% python3 -q
>>> import numpy as np
>>> np.set_printoptions(precision=2, suppress=True, linewidth=100, sign=" ")
>>> J = np.loadtxt("test5.csv", delimiter=",")
>>> print(J)
[[ 3.  0.  0.  0.  0.]
 [ 2.  0.  0.  0.  0.]
 [ 1. -2.  0.  0.  0.]
 [-3. -1. -3.  1.  0.]
 [ 0.  0. -3. -2.  1.]]
>>> print(np.abs(np.diag(np.linalg.qr(J)[1])) > 1e-9)
[ True  True  True  True False]
>>> print(np.linalg.cond(J) > 100)
True
>>> print(np.linalg.matrix_rank(J, rtol=0.1))
4
>>> print(np.argsort(-np.linalg.norm(J, axis=0).round(6), kind="stable")[:3])
[ 0  2  1]
>>> U, sig, Vh = np.linalg.svd(J)
>>> print(np.argmax(sig[:-1] / (sig[1:] + 1e-6)) + 1)
4
>>> print(sig.round(2) + 0)
[ 5.5   3.76  2.39  1.4   0.  ]
>>> other = U[:, :4] @ np.diag(sig[:4]) @ Vh[:4]
>>> print(np.linalg.matrix_rank(other))
4
>>> print(round(float(np.linalg.norm(J - other) / np.linalg.norm(J)), 2))
0.0
>>> print(np.linalg.matrix_rank(J, rtol=0.05))
4
>>> feats = np.load("layer15.npy")
>>> print(feats)
[[ 0  0  0  0  0  1  1]
 [ 0  0  0  1  1  0  0]
 [ 0  0  0  1  0  0  0]
 [ 0  1  1  0  1  0  0]
 [ 0  1  0  1  0  0  0]
 [ 1  0  0  0  0  0  1]
 [ 1  0  0  0  0  1  0]]
>>> # splits into 2 blocks
>>> rng = np.random.default_rng(91982)
>>> other = feats + rng.integers(-2, 3, (7, 6)) @ rng.integers(-2, 3, (6, 7))
>>> print(other)
[[ -6   6   1  -4   2  -3   4]
 [  1   5  -9 -15   4  -7  -5]
 [  0  -5  -7   1  -2   4  -2]
 [  6   3   2   4  -1   4  -1]
 [ -7  -1  -4  -5   3  -1  -1]
 [ -1  -1 -10  -2  -6   2  -4]
 [ -7   1  -2  -7   3  -4   1]]
>>> print(np.linalg.matrix_rank(other - feats, tol=1e-8))
6
>>> print(round(np.linalg.eigvalsh(feats).min(), 2))
-1.48
>>> print(np.all(np.linalg.eigvalsh(feats) > 0))
False
>>> print([round(float(np.linalg.det(feats[:i, :i])), 2) + 0 for i in range(1, 8)])
[0.0, 0.0, 0.0, 0.0, 0.0, -1.0, 2.0]
>>> print(np.flatnonzero(np.linalg.matrix_power((feats != 0) + (feats.T != 0) + np.eye(7), 7)[1]))
[ 1  2  3  4]
>>> print((np.linalg.matrix_power((feats != 0) + (feats.T != 0) + np.eye(7), 7) > 0).astype(int))
[[ 1  0  0  0  0  1  1]
 [ 0  1  1  1  1  0  0]
 [ 0  1  1  1  1  0  0]
 [ 0  1  1  1  1  0  0]
 [ 0  1  1  1  1  0  0]
 [ 1  0  0  0  0  1  1]
 [ 1  0  0  0  0  1  1]]
